>>> import numpy as np
>>> from numpy import linalg as LA
>>> np.set_printoptions(precision=3, suppress=True, linewidth=160)
>>> def tidy(a):
...     return np.round(a, 3) + 0
... 
>>> K = np.load("out6.npy")
>>> K
array([[0, 1, 0, 0],
       [1, 1, 0, 0],
       [0, 0, 0, 1],
       [0, 0, 1, 1]])
>>> vec = np.array([-2, -2, 1, 2])
>>> target = K @ vec
>>> target
array([-2, -4,  2,  3])
>>> tidy(LA.solve(K, -2 * target))
array([ 4.,  4., -2., -4.])
>>> tidy(LA.solve(K, target + K[:, 2]))
array([-2., -2.,  2.,  2.])
>>> w, V = LA.eig(K)
>>> tidy(np.sort(LA.eigvals(K.T)))
array([-0.618, -0.618,  1.618,  1.618])
>>> tidy(np.prod(w))
np.float64(1.0)
>>> w, V = LA.eigvalsh(K)
Traceback (most recent call last):
  File "<python-input-14>", line 1, in <module>
    w, V = LA.eigvalsh(K)
    ^^^^
ValueError: too many values to unpack (expected 2)
>>> w, V = LA.eigh(K)
>>> np.unique(w.round(6) + 0, return_counts=True)[1]
array([2, 2])
>>> tidy(w)
array([-0.618, -0.618,  1.618,  1.618])
>>> tidy(LA.svd(K, compute_uv=False))
array([1.618, 1.618, 0.618, 0.618])
>>> rng = np.random.default_rng(566)
>>> A2 = K + rng.integers(-2, 3, (4, 2)) @ rng.integers(-2, 3, (2, 4))
>>> A2
array([[-4, -1,  5,  0],
       [-3, -1,  5,  0],
       [ 4,  2, -5,  1],
       [ 4,  2, -4,  1]])
>>> tidy(LA.svd(A2 - K, compute_uv=False))
array([13.416,  0.   ,  0.   ,  0.   ])
>>> np.abs(A2 - K).sum(axis=1)
array([11, 11, 11, 11])
>>> mat = np.loadtxt("w.csv", delimiter=",")
>>> tidy(mat)
array([[  2.041,   8.517,   7.167,  -8.342,  -0.291,   7.167,   4.533,   7.467],
       [  4.916,   5.76 ,   9.197,  -3.94 ,  -2.172,   9.197,   1.007,  10.993],
       [  2.624,   8.586,   5.098,  -9.788,  -0.217,   5.098,   5.985,   6.015],
       [  3.352,   7.406,   3.528,  -8.872,   0.951,   3.528,   7.417,   4.583],
       [  3.616,   8.424,   4.833, -10.134,  -1.37 ,   4.833,   5.34 ,   6.66 ],
       [  1.62 ,  12.15 ,  13.131, -11.507,  -7.184,  13.131,  -2.827,  14.827],
       [  0.041,   8.653,   5.952,  -8.187,   3.146,   5.952,   7.68 ,   4.32 ],
       [  3.773,   7.353,   9.924,  -5.793,  -2.813,   9.924,   0.626,  11.374],
       [  3.356,   4.276,   2.777,  -3.772,   5.233,   2.777,   9.73 ,   2.27 ],
       [  3.25 ,   5.998,   3.861,  -6.191,   2.697,   3.861,   7.89 ,   4.11 ],
       [  4.838,   7.004,   6.394,  -7.478,  -2.208,   6.394,   3.266,   8.734],
       [  1.94 ,  11.108,  10.378, -11.22 ,  -4.983,  10.378,   0.129,  11.871],
       [  2.649,   8.036,   5.871,  -8.453,   0.045,   5.871,   5.462,   6.538],
       [  4.002,   8.026,   6.136,  -8.977,  -2.102,   6.136,   3.849,   8.151],
       [  5.114,   4.977,   7.217,  -3.657,  -0.5  ,   7.217,   3.181,   8.819],
       [  1.523,   9.899,   6.911, -10.63 ,  -1.114,   6.911,   4.616,   7.384],
       [  6.458,   4.534,   4.763,  -4.782,  -0.736,   4.763,   4.512,   7.488],
       [  3.712,   5.971,   1.361,  -7.625,   3.287,   1.361,   9.941,   2.059],
       [  3.45 ,   5.902,   3.761,  -6.173,   2.567,   3.761,   7.838,   4.162],
       [  2.006,   7.598,   4.303,  -8.149,   2.341,   4.303,   7.892,   4.108],
       [  3.034,   8.246,   6.876,  -8.509,  -1.297,   6.876,   3.967,   8.033],
       [  3.506,   6.396,   2.462,  -7.714,   2.516,   2.462,   8.834,   3.166],
       [  2.647,   9.21 ,   8.077,  -9.403,  -2.523,   8.077,   2.67 ,   9.33 ],
       [  3.673,   9.001,  10.073,  -8.551,  -4.797,  10.073,  -0.246,  12.246],
       [  2.157,   9.754,   7.443, -10.426,  -2.149,   7.443,   3.523,   8.477],
       [  2.902,   5.928,   1.652,  -6.999,   4.411,   1.652,  10.482,   1.518],
       [  0.06 ,  11.914,  12.502, -10.629,  -4.234,  12.502,  -0.519,  12.519]])
>>> LA.matrix_rank(mat, rtol=0.1)
np.int64(3)
>>> tidy(LA.norm(mat, 2) / LA.norm(mat))
np.float64(0.936)
>>> LA.cond(mat) > 100
np.True_
>>> X = np.array([[0, 3, 0, 3, 2, 3],
...     [1, 2, 2, 3, 0, 0],
...     [3, 3, 0, 2, 3, 2],
...     [0, 2, 0, 0, 1, 0]])
>>> X[0] = X[1]
>>> X
array([[1, 2, 2, 3, 0, 0],
       [1, 2, 2, 3, 0, 0],
       [3, 3, 0, 2, 3, 2],
       [0, 2, 0, 0, 1, 0]])
>>> # null space of dimension 3
>>> rk = LA.matrix_rank(X)
>>> rk
np.int64(3)
>>> N = LA.svd(X)[2][rk:].T
>>> tidy(X @ N)
array([[0., 0., 0.],
       [0., 0., 0.],
       [0., 0., 0.],
       [0., 0., 0.]])
>>> N.shape
(6, 3)
>>> [int(LA.matrix_rank(X[:, :j + 1])) for j in range(6)]
[1, 2, 3, 3, 3, 3]
>>> [int(LA.matrix_rank(np.delete(X, i, axis=0))) for i in range(4)]
[3, 3, 2, 2]
>>> np.allclose(X @ N, 0)
True
>>> LA.matrix_rank(X.T @ X), LA.matrix_rank(X @ X.T)
(np.int64(3), np.int64(3))
>>> U, s, Vh = LA.svd(X)
>>> np.argmax(s[:-1] / (s[1:] + 1e-6)) + 1
np.int64(3)
>>> A2 = U[:, :3] @ np.diag(s[:3]) @ Vh[:3]
>>> tidy(LA.norm(X - A2) / LA.norm(X))
np.float64(0.0)
>>> tidy(LA.norm(X - A2, 2)), tidy(s[3])
(np.float64(0.0), np.float64(0.0))
>>> tidy(A2)
array([[1., 2., 2., 3., 0., 0.],
       [1., 2., 2., 3., 0., 0.],
       [3., 3., 0., 2., 3., 2.],
       [0., 2., 0., 0., 1., 0.]])
>>> np.argsort(-LA.norm(X, axis=0).round(6), kind="stable")[:3]
array([3, 1, 0])
>>> [round(float(x), 3) for x in LA.svd(X, compute_uv=False)[:3]]
[7.662, 3.845, 1.583]
>>> A2 = X + rng.integers(-2, 3, (4, 3)) @ rng.integers(-2, 3, (3, 6))
>>> A2
array([[-3,  1,  8, -2, -4,  8],
       [ 0,  2,  4,  1, -1,  3],
       [ 7,  4, -7,  7,  9, -7],
       [-3,  1,  3, -3,  0,  4]])
>>> tidy(LA.svd(A2 - X, compute_uv=False))
array([20.605,  2.171,  0.857,  0.   ])
>>> np.abs(A2 - X).sum(axis=1)
array([28,  9, 32, 15])
